In [1]: import numpy as np

In [2]: np.set_printoptions(precision=3, suppress=True, linewidth=200)

In [3]: A2 = np.array([[0, -1], [1, 1]])

In [4]: W2 = np.array([[0, 6, 3, 9], [1, 2, 3, 5], [3, 4, 3, 9], [4, 9, 4, 2]])

In [5]: X = np.block([[A2, np.array([[1, 0, 2, 2], [1, 2, 2, 1]])], [np.zeros((4, 2)), W2]])

In [6]: X
Out[6]: 
array([[ 0., -1.,  1.,  0.,  2.,  2.],
       [ 1.,  1.,  1.,  2.,  2.,  1.],
       [ 0.,  0.,  0.,  6.,  3.,  9.],
       [ 0.,  0.,  1.,  2.,  3.,  5.],
       [ 0.,  0.,  3.,  4.,  3.,  9.],
       [ 0.,  0.,  4.,  9.,  4.,  2.]])

In [7]: rng = np.random.default_rng(7001)

In [8]: z = rng.permutation(6)

In [9]: z
Out[9]: array([5, 4, 0, 2, 1, 3])

In [10]: A2 = X[z][:, z]

In [11]: np.allclose(A2, X)
Out[11]: False

In [12]: round(np.linalg.det(A2), 3), round(np.linalg.det(X[z]), 3)
Out[12]: (np.float64(-432.0), np.float64(-432.0))

In [13]: A2
Out[13]: 
array([[ 2.,  4.,  0.,  4.,  0.,  9.],
       [ 9.,  3.,  0.,  3.,  0.,  4.],
       [ 2.,  2.,  0.,  1., -1.,  0.],
       [ 9.,  3.,  0.,  0.,  0.,  6.],
       [ 1.,  2.,  1.,  1.,  1.,  2.],
       [ 5.,  3.,  0.,  1.,  0.,  2.]])

In [14]: np.trace(A2)
Out[14]: np.float64(8.0)

In [15]: Uu, sv, Vt = np.linalg.svd(A2, full_matrices=False)

In [16]: sv / sv[0]
Out[16]: array([1.   , 0.382, 0.162, 0.098, 0.081, 0.02 ])

In [17]: np.round(Vt @ Vt.T, 3) + 0
Out[17]: 
array([[1., 0., 0., 0., 0., 0.],
       [0., 1., 0., 0., 0., 0.],
       [0., 0., 1., 0., 0., 0.],
       [0., 0., 0., 1., 0., 0.],
       [0., 0., 0., 0., 1., 0.],
       [0., 0., 0., 0., 0., 1.]])

In [18]: (sv > 1e-8).sum()
Out[18]: np.int64(6)

In [19]: np.abs(Uu[:, 0]).round(6).argmax()
Out[19]: np.int64(3)

In [20]: np.round(Uu.T @ Uu, 3) + 0
Out[20]: 
array([[1., 0., 0., 0., 0., 0.],
       [0., 1., 0., 0., 0., 0.],
       [0., 0., 1., 0., 0., 0.],
       [0., 0., 0., 1., 0., 0.],
       [0., 0., 0., 0., 1., 0.],
       [0., 0., 0., 0., 0., 1.]])

In [21]: Uu.shape, sv.shape, Vt.shape
Out[21]: ((6, 6), (6,), (6, 6))

In [22]: np.cumsum(sv ** 2) / np.sum(sv ** 2)
Out[22]: array([0.841, 0.964, 0.986, 0.994, 1.   , 1.   ])

In [23]: data = np.load("run16.npy")

In [24]: data
Out[24]: 
array([[ 0.419, -0.581, -0.116, -0.581, -0.116, -0.349],
       [-0.581,  0.419, -0.116, -0.581, -0.116, -0.349],
       [-0.116, -0.116,  0.977, -0.116, -0.023, -0.07 ],
       [-0.581, -0.581, -0.116,  0.419, -0.116, -0.349],
       [-0.116, -0.116, -0.023, -0.116,  0.977, -0.07 ],
       [-0.349, -0.349, -0.07 , -0.349, -0.07 ,  0.791]])

In [25]: np.all(np.linalg.eigvalsh(data) > 0)
Out[25]: np.False_

In [26]: round(np.linalg.eigvalsh(data).min(), 3)
Out[26]: np.float64(-1.0)

In [27]: A2 = data + rng.integers(-2, 3, (6, 1)) @ rng.integers(-2, 3, (1, 6))

In [28]: A2
Out[28]: 
array([[ 0.419, -0.581, -0.116, -0.581, -0.116, -0.349],
       [-4.581,  2.419, -4.116, -2.581,  3.884, -4.349],
       [ 3.884, -2.116,  4.977,  1.884, -4.023,  3.93 ],
       [ 1.419, -1.581,  1.884,  1.419, -2.116,  1.651],
       [ 1.884, -1.116,  1.977,  0.884, -1.023,  1.93 ],
       [ 1.651, -1.349,  1.93 ,  0.651, -2.07 ,  2.791]])

In [29]: np.abs(A2 - data).sum(axis=1)
Out[29]: array([ 0., 20., 20., 10., 10., 10.])

In [30]: np.linalg.matrix_rank(A2 - data, tol=1e-8)
Out[30]: np.int64(1)

In [31]: O, R = np.linalg.qr(A2)

In [32]: np.round(O.T @ O, 3) + 0
Out[32]: 
array([[1., 0., 0., 0., 0., 0.],
       [0., 1., 0., 0., 0., 0.],
       [0., 0., 1., 0., 0., 0.],
       [0., 0., 0., 1., 0., 0.],
       [0., 0., 0., 0., 1., 0.],
       [0., 0., 0., 0., 0., 1.]])

In [33]: np.round(abs(R[0, 0]), 3), round(np.linalg.norm(A2[:, 0]), 3)
Out[33]: (np.float64(6.673), np.float64(6.673))

In [34]: O.shape, R.shape
Out[34]: ((6, 6), (6, 6))

In [35]: A2 = data / np.sqrt((data ** 2).mean(axis=1, keepdims=True))

In [36]: A2[0]
Out[36]: array([ 1.025, -1.424, -0.285, -1.424, -0.285, -0.854])

In [37]: np.linalg.matrix_rank(A2) == np.linalg.matrix_rank(data)
Out[37]: np.True_

In [38]: np.linalg.norm(A2, axis=1)
Out[38]: array([2.449, 2.449, 2.449, 2.449, 2.449, 2.449])

In [39]: mat = np.array([[3, -2, -3, 4, 3, -5],
    ...:     [0, 3, -1, -5, 2, 4],
    ...:     [4, 2, 2, 2, 0, -1],
    ...:     [-3, 1, -1, -2, -3, -5],
    ...:     [-2, 4, 4, 4, 5, 2]])

In [40]: mat[-1] = mat[0] + 2 * mat[1]

In [41]: mat
Out[41]: 
array([[ 3, -2, -3,  4,  3, -5],
       [ 0,  3, -1, -5,  2,  4],
       [ 4,  2,  2,  2,  0, -1],
       [-3,  1, -1, -2, -3, -5],
       [ 3,  4, -5, -6,  7,  3]])

In [42]: Uu, sv, Vt = np.linalg.svd(mat)

In [43]: vecs = Vt[:(sv > 1e-8).sum()]

In [44]: x = mat[0] + -2 * mat[4] + rng.integers(2) * np.eye(6)[2]

In [45]: x
Out[45]: array([ -3., -10.,   7.,  16., -11., -11.])

In [46]: np.linalg.matrix_rank(np.vstack([mat, x]))
Out[46]: np.int64(4)

In [47]: np.diag(vecs.T @ vecs)
Out[47]: array([0.68 , 0.616, 0.553, 0.662, 0.581, 0.907])

In [48]: rank = np.linalg.matrix_rank(mat)

In [49]: rank
Out[49]: np.int64(4)

In [50]: N = np.linalg.svd(mat)[2][rank:].T

In [51]: N.shape
Out[51]: (6, 2)

In [52]: np.allclose(mat @ N, 0)
Out[52]: True

In [53]: np.linalg.matrix_rank(mat.T @ mat), np.linalg.matrix_rank(mat @ mat.T)
Out[53]: (np.int64(4), np.int64(4))

In [54]: [int(np.linalg.matrix_rank(mat[:i])) for i in range(1, len(mat) + 1)]
Out[54]: [1, 2, 3, 4, 4]

In [55]: [int(np.linalg.matrix_rank(mat[:, :j + 1])) for j in range(6)]
Out[55]: [1, 2, 3, 4, 4, 4]

In [56]: Uu, sv, Vt = np.linalg.svd(mat)

In [57]: sv.round(3) + 0
Out[57]: array([13.926,  9.362,  6.928,  4.407,  0.   ])

In [58]: A2 = Uu[:, :4] @ np.diag(sv[:4]) @ Vt[:4]

In [59]: np.round(np.linalg.norm(mat - A2, 2), 3), round(float(sv[4]), 3)
Out[59]: (np.float64(0.0), 0.0)

In [60]: np.round(np.linalg.norm(mat - A2) / np.linalg.norm(mat), 3)
Out[60]: np.float64(0.0)

In [61]: A2.round(3) + 0
Out[61]: 
array([[ 3., -2., -3.,  4.,  3., -5.],
       [ 0.,  3., -1., -5.,  2.,  4.],
       [ 4.,  2.,  2.,  2.,  0., -1.],
       [-3.,  1., -1., -2., -3., -5.],
       [ 3.,  4., -5., -6.,  7.,  3.]])

In [62]: mat[3] @ mat[1]
Out[62]: np.int64(-12)

In [63]: round(np.linalg.norm(mat[3], 1), 3), round(np.linalg.norm(mat[3], np.inf), 3)
Out[63]: (np.float64(15.0), np.float64(5.0))

In [64]: np.round(np.linalg.norm(mat, "nuc"), 3)
Out[64]: np.float64(34.623)

In [65]: round(np.linalg.norm(mat) ** 2 / np.linalg.norm(mat, 2) ** 2, 3)
Out[65]: np.float64(1.8)

In [66]: round(np.linalg.norm(mat[3] - mat[1]), 3)
Out[66]: np.float64(11.314)

In [67]: np.linalg.norm(mat, axis=0)
Out[67]: array([6.557, 5.831, 6.325, 9.22 , 8.426, 8.718])

In [68]: round(float(np.linalg.norm(mat, 1)), 3), round(np.linalg.norm(mat, np.inf), 3)
Out[68]: (19.0, np.float64(28.0))

In [69]: m1 = np.load("test11.npy")

In [70]: m1
Out[70]: 
array([[-1.013, -3.06 ,  2.004],
       [-0.984, -2.973,  1.993],
       [-1.01 , -2.995,  1.99 ],
       [-1.035, -3.024,  2.034],
       [-0.986, -2.993,  2.025],
       [-0.985, -2.99 ,  1.99 ],
       [-1.014, -3.   ,  2.002],
       [-1.002, -2.984,  2.02 ],
       [-1.017, -3.034,  1.991],
       [ 1.969, -1.986, -1.996],
       [ 2.003, -2.006, -2.02 ],
       [ 1.979, -1.981, -1.995],
       [ 2.006, -2.034, -1.984],
       [ 1.994, -1.995, -1.997],
       [ 1.967, -1.999, -2.002],
       [ 2.032, -2.009, -1.988],
       [ 1.984, -2.018, -2.042],
       [ 1.993, -1.977, -1.963]])

In [71]: z = m1[:, 0] > np.median(m1[:, 0])

In [72]: u = m1[z].mean(axis=0) - m1[~z].mean(axis=0)

In [73]: z.astype(int)
Out[73]: array([0, 0, 0, 0, 0, 0, 0, 0, 0, 1, 1, 1, 1, 1, 1, 1, 1, 1])

In [74]: u
Out[74]: array([ 2.997,  1.005, -4.004])

In [75]: Uu, sv, Vt = np.linalg.svd(m1, full_matrices=False)

In [76]: np.round(Vt @ Vt.T, 3) + 0
Out[76]: 
array([[1., 0., 0.],
       [0., 1., 0.],
       [0., 0., 1.]])

In [77]: Uu.shape, sv.shape, Vt.shape
Out[77]: ((18, 3), (3,), (3, 3))

In [78]: np.round(Uu.T @ Uu, 3) + 0
Out[78]: 
array([[1., 0., 0.],
       [0., 1., 0.],
       [0., 0., 1.]])

In [79]: round(float(np.sqrt((sv ** 2).sum())), 3), round(float(np.linalg.norm(m1)), 3)
Out[79]: (15.307, 15.307)

In [80]: sv / sv[0]
Out[80]: array([1.   , 0.922, 0.007])

In [81]: O, R = np.linalg.qr(data)

In [82]: np.trace(O @ O.T)
Out[82]: np.float64(6.0)

In [83]: O
Out[83]: 
array([[-0.419,  0.581,  0.116, -0.581,  0.116, -0.349],
       [ 0.581, -0.419,  0.116, -0.581,  0.116, -0.349],
       [ 0.116,  0.116, -0.977, -0.116,  0.023, -0.07 ],
       [ 0.581,  0.581,  0.116,  0.419,  0.116, -0.349],
       [ 0.116,  0.116,  0.023, -0.116, -0.977, -0.07 ],
       [ 0.349,  0.349,  0.07 , -0.349,  0.07 ,  0.791]])
